In [1]: import numpy as np

In [2]: np.set_printoptions(precision=3, suppress=True, linewidth=100, sign=" ")

In [3]: rng = np.random.default_rng(75)

In [4]: arr = np.array([[3, -3, 4],
   ...:     [-1, 0, 2],
   ...:     [3, 1, -4],
   ...:     [-2, 5, 3],
   ...:     [5, 4, -1],
   ...:     [5, 4, -2],
   ...:     [5, 5, 3],
   ...:     [0, 3, -5]]) * (rng.random((8, 3)) < 0.3)

In [5]: print(arr)
[[ 3 -3  0]
 [ 0  0  0]
 [ 0  0  0]
 [-2  0  0]
 [ 5  4  0]
 [ 0  0  0]
 [ 0  0  0]
 [ 0  3  0]]

In [6]: # rows and columns are dependent

In [7]: left, sigma, Vh = np.linalg.svd(arr)

In [8]: print(np.argmax(sigma[:-1] / (sigma[1:] + 1e-6)) + 1)
2

In [9]: other = left[:, :2] @ np.diag(sigma[:2]) @ Vh[:2]

In [10]: other.round(3) + 0
Out[10]: 
array([[ 3., -3.,  0.],
       [ 0.,  0.,  0.],
       [ 0.,  0.,  0.],
       [-2.,  0.,  0.],
       [ 5.,  4.,  0.],
       [ 0.,  0.,  0.],
       [ 0.,  0.,  0.],
       [ 0.,  3.,  0.]])

In [11]: np.round(np.linalg.norm(arr - other) / np.linalg.norm(arr), 3)
Out[11]: np.float64(0.0)

In [12]: round(np.abs(arr - other).max(), 3)
Out[12]: np.float64(0.0)

In [13]: np.unique(arr.round(6), axis=0).shape
Out[13]: (5, 3)

In [14]: np.round(arr @ np.linalg.pinv(arr) @ arr, 3) + 0
Out[14]: 
array([[ 3., -3.,  0.],
       [ 0.,  0.,  0.],
       [ 0.,  0.,  0.],
       [-2.,  0.,  0.],
       [ 5.,  4.,  0.],
       [ 0.,  0.,  0.],
       [ 0.,  0.,  0.],
       [ 0.,  3.,  0.]])
